% python3 -q
>>> import numpy as np
>>> np.set_printoptions(precision=2, suppress=True, linewidth=200)
>>> A = np.diag(10 * np.array([-2, 0, 0, 3, 1, -1, -1, -3, 0, 3])) + np.array([[-4, 5, -2, -3, -1, -4, 4, 4, 1, -4],
...     [3, 1, -3, -5, -1, 1, 3, 5, -5, 4],
...     [-2, -2, 0, 5, -4, 5, 0, 2, -3, -4],
...     [-3, -4, -3, -3, -2, -5, -2, 3, -1, 0],
...     [-5, -2, 2, 1, -3, -3, -2, -2, 5, 5],
...     [-2, -4, -1, -5, -4, 5, -4, 4, -4, 0],
...     [2, -3, 3, 0, 0, 2, -5, 4, 3, -2],
...     [1, 3, 5, 1, 3, -3, 2, 1, 2, -5],
...     [-3, -1, -4, 1, 0, 0, 0, -1, 4, -2],
...     [-5, 5, 3, -3, 1, 2, -2, -4, -2, 3]])
>>> print(A)
[[-24   5  -2  -3  -1  -4   4   4   1  -4]
 [  3   1  -3  -5  -1   1   3   5  -5   4]
 [ -2  -2   0   5  -4   5   0   2  -3  -4]
 [ -3  -4  -3  27  -2  -5  -2   3  -1   0]
 [ -5  -2   2   1   7  -3  -2  -2   5   5]
 [ -2  -4  -1  -5  -4  -5  -4   4  -4   0]
 [  2  -3   3   0   0   2 -15   4   3  -2]
 [  1   3   5   1   3  -3   2 -29   2  -5]
 [ -3  -1  -4   1   0   0   0  -1   4  -2]
 [ -5   5   3  -3   1   2  -2  -4  -2  33]]
>>> q, vecs = np.linalg.qr(A[:, :2])[0], np.linalg.qr(A[:, 2:])[0]
>>> sv = np.linalg.svd(q.T @ vecs, compute_uv=False)
>>> print(sv)
[0.88 0.78]
>>> print(np.degrees(np.arccos(sv.clip(0, 1))))
[28.01 38.94]
>>> print(np.round(np.linalg.norm(q @ q.T - vecs @ vecs.T, 2), 2))
1.0
>>> B = A / np.linalg.norm(A, axis=1, keepdims=True)
>>> C2 = B @ B.T
>>> print(np.linalg.norm(B, axis=1))
[1. 1. 1. 1. 1. 1. 1. 1. 1. 1.]
>>> print((np.abs(C2) > 0.9).astype(int))
[[1 0 0 0 0 0 0 0 0 0]
 [0 1 0 0 0 0 0 0 0 0]
 [0 0 1 0 0 0 0 0 0 0]
 [0 0 0 1 0 0 0 0 0 0]
 [0 0 0 0 1 0 0 0 0 0]
 [0 0 0 0 0 1 0 0 0 0]
 [0 0 0 0 0 0 1 0 0 0]
 [0 0 0 0 0 0 0 1 0 0]
 [0 0 0 0 0 0 0 0 1 0]
 [0 0 0 0 0 0 0 0 0 1]]
>>> print(np.argwhere(np.triu(np.abs(C2) > 0.95, 1)))
[]
>>> J = np.loadtxt("mat.csv", delimiter=",")
>>> print(J)
[[ 2.95 -0.47  1.87  1.25 -0.04 -0.46]
 [-0.47  0.94  0.47 -0.83  1.24  1.05]
 [ 1.87  0.47  2.59 -0.57  1.36 -0.5 ]
 [ 1.25 -0.83 -0.57  1.88 -1.24  0.29]
 [-0.04  1.24  1.36 -1.24  1.88  0.96]
 [-0.46  1.05 -0.5   0.29  0.96  2.75]]
>>> # symmetric
>>> Uu, sv, Vh = np.linalg.svd(J)
>>> print(np.argmax(sv[:-1] / (sv[1:] + 1e-6)) + 1)
3
>>> B = Uu[:, :3] @ np.diag(sv[:3]) @ Vh[:3]
>>> print(np.round(np.linalg.norm(J - B, 2), 2), round(sv[3], 2))
0.0 0.0
>>> print(np.linalg.matrix_rank(J, rtol=0.05))
3
>>> feats = np.load("dump.npy")
>>> print(feats)
[[ 88.    40.93 -49.3   41.64  48.73]
 [ 91.55  39.93 -50.84  39.57  48.87]
 [ 89.54  41.53 -49.98  40.32  50.43]
 [ 90.35  40.66 -48.37  39.96  49.98]
 [ 90.81  41.54 -49.69  41.39  51.12]
 [ 90.36  40.5  -49.65  39.26  50.83]
 [ 88.76  38.03 -50.7   40.2   50.22]
 [ 91.07  39.78 -48.67  37.27  50.47]
 [ 91.36  41.66 -49.5   39.91  48.83]
 [ 91.31  39.43 -50.28  41.17  49.45]
 [ 91.2   41.18 -48.38  41.21  48.91]
 [ 89.22  39.48 -50.5   40.32  50.56]
 [ 90.94  40.07 -50.54  39.57  50.98]]
>>> d = np.linalg.norm(feats[:, None] - feats[None], axis=-1)
>>> print(d.mean(axis=1).argmax())
7
>>> print(d[:5, :5])
[[0.   4.5  2.8  3.29 3.77]
 [4.5  0.   3.21 3.08 3.58]
 [2.8  3.21 0.   2.08 1.82]
 [3.29 3.08 2.08 0.   2.46]
 [3.77 3.58 1.82 2.46 0.  ]]
>>> print(np.linalg.norm(feats - feats.mean(axis=0), axis=1))
[3.12 2.09 1.53 1.4  2.13 1.25 3.   3.24 2.02 1.85 2.33 1.75 1.58]
>>> proj = feats @ np.linalg.solve(feats.T @ feats, feats.T)
>>> print(np.allclose(proj @ proj, proj))
True
>>> print(np.round(np.linalg.eigvalsh(proj), 2) + 0)
[0. 0. 0. 0. 0. 0. 0. 0. 1. 1. 1. 1. 1.]
>>> print(round(float(np.trace(proj)), 2))
5.0
>>> w, vecs = np.linalg.eigh(J)
>>> x0 = np.array([2, 1, 0, 3, 0, 2])
>>> print(round(float(x0 @ J @ x0), 2))
52.91
>>> print(np.round(np.linalg.eigvalsh(J[1:, 1:]), 2) + 0)
[0.   0.   1.64 3.41 5.  ]
>>> print(vecs * np.maximum(w, 0) @ vecs.T)
[[ 2.95 -0.47  1.87  1.25 -0.04 -0.46]
 [-0.47  0.94  0.47 -0.83  1.24  1.05]
 [ 1.87  0.47  2.59 -0.57  1.36 -0.5 ]
 [ 1.25 -0.83 -0.57  1.88 -1.24  0.29]
 [-0.04  1.24  1.36 -1.24  1.88  0.96]
 [-0.46  1.05 -0.5   0.29  0.96  2.75]]
